$ ipython --no-banner

In [1]: import numpy as np

In [2]: np.set_printoptions(suppress=True, linewidth=140)

In [3]: data = np.loadtxt("mat.csv", delimiter=",")

In [4]: data
Out[4]: 
array([[ -3.,   2.,  -1.],
       [ -3.,  -1.,   4.],
       [ -6.,   4.,   4.],
       [ -1.,   0.,   0.],
       [  1.,  -4.,   0.],
       [ -3.,   1.,   4.],
       [ -8.,  -4.,   7.],
       [-11.,  -6.,   4.],
       [ -6.,  -9.,   0.],
       [ -9.,  -9.,  -3.],
       [ -5.,  -9.,  -7.],
       [ -3.,  -7.,  -2.],
       [  1., -11.,   3.],
       [  4., -11.,   8.],
       [  7., -13.,   7.],
       [  3., -15.,   7.],
       [  0., -14.,   6.],
       [ -5., -17.,   9.],
       [ -4., -20.,  12.]])

In [5]: Xs = data - data.mean(axis=0)

In [6]: U, sigma, VT = np.linalg.svd(Xs, full_matrices=False)

In [7]: np.abs(VT[0]).argmax()
Out[7]: np.int64(1)

In [8]: round(float((sigma ** 2).sum() ** 2 / (sigma ** 4).sum()), 2)
Out[8]: 2.18

In [9]: np.round(Xs.mean(axis=0), 2) + 0
Out[9]: array([0., 0., 0.])

In [10]: np.linalg.matrix_rank(Xs)
Out[10]: np.int64(3)

In [11]: np.round(np.abs(VT[-1]), 2)
Out[11]: array([0.39, 0.3 , 0.87])

In [12]: np.searchsorted(np.cumsum(sigma ** 2) / (sigma ** 2).sum(), 0.9) + 1
Out[12]: np.int64(3)

In [13]: np.abs(U[:, 0]).argmax()
Out[13]: np.int64(18)

In [14]: sigma.round(2)
Out[14]: array([31.64, 18.53, 16.38])

In [15]: lab = data[:, 0] > np.median(data[:, 0])

In [16]: f = data[lab].mean(axis=0) - data[~lab].mean(axis=0)

In [17]: lab.astype(int)
Out[17]: array([0, 0, 0, 1, 1, 0, 0, 0, 0, 0, 0, 0, 1, 1, 1, 1, 1, 0, 0])

In [18]: ((data - data.mean(axis=0)) @ f > 0).astype(int)
Out[18]: array([0, 0, 0, 0, 1, 0, 0, 0, 0, 0, 0, 0, 1, 1, 1, 1, 1, 1, 1])

In [19]: round(float((((data - data.mean(axis=0)) @ f > 0) == lab).mean()), 2)
Out[19]: 0.84

In [20]: J = np.loadtxt("out11.csv", delimiter=",")

In [21]: J
Out[21]: 
array([[0., 2., 4., 6.],
       [2., 0., 0., 0.],
       [4., 0., 0., 0.],
       [6., 0., 0., 0.]])

In [22]: [round(float(np.linalg.det(J[:i, :i])), 2) + 0 for i in range(1, 5)]
Out[22]: [0.0, -4.0, 0.0, 0.0]

In [23]: round(np.linalg.eigvalsh(J).min(), 2)
Out[23]: np.float64(-7.48)

In [24]: np.all(np.linalg.eigvalsh(J) > 0)
Out[24]: np.False_

In [25]: U, sigma, VT = np.linalg.svd(J)

In [26]: np.argmax(sigma[:-1] / (sigma[1:] + 1e-6)) + 1
Out[26]: np.int64(2)

In [27]: out = U[:, :2] @ np.diag(sigma[:2]) @ VT[:2]

In [28]: np.linalg.matrix_rank(J, rtol=0.05)
Out[28]: np.int64(2)

In [29]: out.round(2) + 0
Out[29]: 
array([[0., 2., 4., 6.],
       [2., 0., 0., 0.],
       [4., 0., 0., 0.],
       [6., 0., 0., 0.]])

In [30]: np.round(np.linalg.norm(J - out) / np.linalg.norm(J), 2)
Out[30]: np.float64(0.0)

In [31]: K = -3 * np.eye(3) + np.ones((3, 3))

In [32]: K
Out[32]: 
array([[-2.,  1.,  1.],
       [ 1., -2.,  1.],
       [ 1.,  1., -2.]])

In [33]: U, sigma, VT = np.linalg.svd(J)

In [34]: vecs = VT[:(sigma > 1e-8).sum()]

In [35]: rng = np.random.default_rng(186)

In [36]: x = J[1] + -3 * J[2] + rng.integers(2) * np.eye(4)[0]

In [37]: x
Out[37]: array([-10.,   0.,   0.,   0.])

In [38]: np.linalg.matrix_rank(np.vstack([J, x]))
Out[38]: np.int64(2)

In [39]: round(np.linalg.norm(x - vecs.T @ vecs @ x), 2)
Out[39]: np.float64(0.0)

In [40]: out = K[0, 0] * K[1:] - np.outer(K[1:, 0], K[0])

In [41]: out
Out[41]: 
array([[ 0.,  3., -3.],
       [ 0., -3.,  3.]])

In [42]: np.flatnonzero(~out.round(6).any(axis=1))
Out[42]: array([], dtype=int64)

In [43]: sigma = 20 * 0.9 ** np.arange(3)

In [44]: X = rng.normal(size=(18, 3)) * rng.permutation(sigma)

In [45]: X.round(2)
Out[45]: 
array([[ -5.13,  24.87,  22.48],
       [ 14.7 , -13.58,   1.92],
       [  2.32, -31.57,  -0.18],
       [  6.53,   4.11,  -1.64],
       [-24.71, -14.68, -16.69],
       [-30.5 ,   1.81, -43.54],
       [ -7.88,  -3.23, -19.22],
       [-11.87, -15.86,   6.48],
       [ 23.97,  -1.7 ,  -2.29],
       [ 12.12,  -4.31,   8.4 ],
       [ 18.96, -19.29, -13.63],
       [  8.89,  14.36,  17.57],
       [-12.7 ,  26.79,  18.54],
       [ 30.89, -21.38, -23.52],
       [ -8.11,   2.1 ,  -8.78],
       [-10.81,  14.78, -21.91],
       [ 17.78,   8.05,  -3.44],
       [ -4.33, -14.39,   4.46]])

In [46]: out = X / np.linalg.norm(X, axis=1)
---------------------------------------------------------------------------
ValueError                                Traceback (most recent call last)
Cell In[46], line 1
----> 1 out = X / np.linalg.norm(X, axis=1)

ValueError: operands could not be broadcast together with shapes (18,3) (18,) 

In [47]: out = X / np.linalg.norm(X, axis=1, keepdims=True)

In [48]: G = out @ out.T

In [49]: np.round(np.degrees(np.arccos(np.clip(G[4, 15], -1, 1))), 2)
Out[49]: np.float64(64.0)

In [50]: E = np.load("block15.npy")

In [51]: E
Out[51]: 
array([[ 0.1,  0. ,  0. , -0.9],
       [ 2.1, -2.6,  0.6, -1. ],
       [ 0.4,  0.2,  1.2,  0.6],
       [-0.2,  0.4, -0.3, -0.2]])

In [52]: x = np.array([3, 4, 0, 1])

In [53]: rhs = E @ x

In [54]: beta, lr = np.zeros(4), 1 / np.linalg.norm(E, 2) ** 2

In [55]: for i in range(5):
    ...:     beta -= lr * E.T @ (E @ beta - rhs)
    ...:     if i % 1 == 0: print(i, round(np.linalg.norm(E @ beta - rhs), 2))
    ...: 
0 2.4
1 2.06
2 1.78
3 1.57
4 1.4

In [56]: round(np.linalg.cond(E), 2)
Out[56]: np.float64(26.37)

In [57]: beta.round(2)
Out[57]: array([-0.58,  1.3 ,  0.65,  0.87])

In [58]: U, sigma, VT = np.linalg.svd(E, full_matrices=False)

In [59]: (sigma > 1e-8).sum()
Out[59]: np.int64(4)

In [60]: np.round(np.cumsum(sigma ** 2) / np.sum(sigma ** 2), 2)
Out[60]: array([0.82, 0.96, 1.  , 1.  ])

In [61]: np.abs(U[:, 0]).round(6).argmax()
Out[61]: np.int64(1)

In [62]: np.round(VT @ VT.T, 2) + 0
Out[62]: 
array([[1., 0., 0., 0.],
       [0., 1., 0., 0.],
       [0., 0., 1., 0.],
       [0., 0., 0., 1.]])

In [63]: np.round(sigma / sigma[0], 2)
Out[63]: array([1.  , 0.42, 0.21, 0.04])

In [64]: np.round(np.abs(VT[0]), 2)
Out[64]: array([0.59, 0.73, 0.19, 0.29])

In [65]: sigma.round(2)
Out[65]: array([3.58, 1.52, 0.74, 0.14])

In [66]: np.allclose(U * sigma @ VT, E)
Out[66]: True

In [67]: W = np.array([[0, 1, 1], [1, 2, 2], [1, 1, 0], [1, 2, 0]])

In [68]: beta = np.array([-2, -2, -1])

In [69]: H = np.maximum(E @ W + beta, 0)

In [70]: (H > 0).astype(int)
Out[70]: 
array([[0, 0, 0],
       [0, 0, 0],
       [0, 1, 0],
       [0, 0, 0]])

In [71]: np.linalg.matrix_rank(H)
Out[71]: np.int64(1)

In [72]: C = np.array([[2, 3], [3, -3], [-2, -3]])

In [73]: (H @ C).round(6).argmax(axis=1)
Out[73]: array([0, 0, 0, 0])

In [74]: out = E / np.sqrt((E ** 2).mean(axis=1, keepdims=True))

In [75]: np.round(np.linalg.norm(out, axis=1), 2)
Out[75]: array([2., 2., 2., 2.])

In [76]: out[2].round(2)
Out[76]: array([0.57, 0.28, 1.7 , 0.85])

In [77]: np.linalg.matrix_rank(E - E.mean(axis=1, keepdims=True))
Out[77]: np.int64(3)
